$ ipython --no-banner

In [1]: import numpy as np

In [2]: np.set_printoptions(precision=4, suppress=True, linewidth=160, floatmode="fixed")

In [3]: data = np.load("data.npy")

In [4]: data
Out[4]: 
array([[0.5000, 0.1667, 0.3333],
       [0.3333, 0.3333, 0.3333],
       [0.0000, 0.4286, 0.5714]])

In [5]: vals, vecs = np.linalg.eig(data)

In [6]: np.sort(np.linalg.eigvals(np.linalg.inv(data)))
Out[6]: array([1.0000, 4.2000, 6.0000])

In [7]: vals
Out[7]: array([0.1667, 0.2381, 1.0000])

In [8]: round(np.prod(vals), 4)
Out[8]: np.float64(0.0397)

In [9]: print(np.sort(np.linalg.eigvals(data.T)))
[0.1667 0.2381 1.0000]

In [10]: print(np.round(data @ vecs[:, 0] - vals[0] * vecs[:, 0], 4) + 0)
[0.0000 0.0000 0.0000]

In [11]: print(np.sort(np.linalg.eigvals(data @ data)))
[0.0278 0.0567 1.0000]

In [12]: rng = np.random.default_rng(10)

In [13]: labels = rng.permutation(3)

In [14]: labels
Out[14]: array([2, 1, 0])

In [15]: M2 = data[labels][:, labels]

In [16]: print(np.sort(np.abs(np.linalg.eigvals(M2))))
[0.1667 0.2381 1.0000]

In [17]: np.diag(M2)
Out[17]: array([0.5714, 0.3333, 0.5000])

In [18]: print(round(np.trace(data), 4))
1.4048

In [19]: print(np.linalg.matrix_power(data, 4))
[[0.2306 0.3333 0.4361]
 [0.2298 0.3341 0.4361]
 [0.2184 0.3423 0.4393]]

In [20]: print((data + data.T) / 2)
[[0.5000 0.2500 0.1667]
 [0.2500 0.3333 0.3810]
 [0.1667 0.3810 0.5714]]

In [21]: round(float(np.abs(np.linalg.eigvals(data)).max()), 4)
Out[21]: 1.0
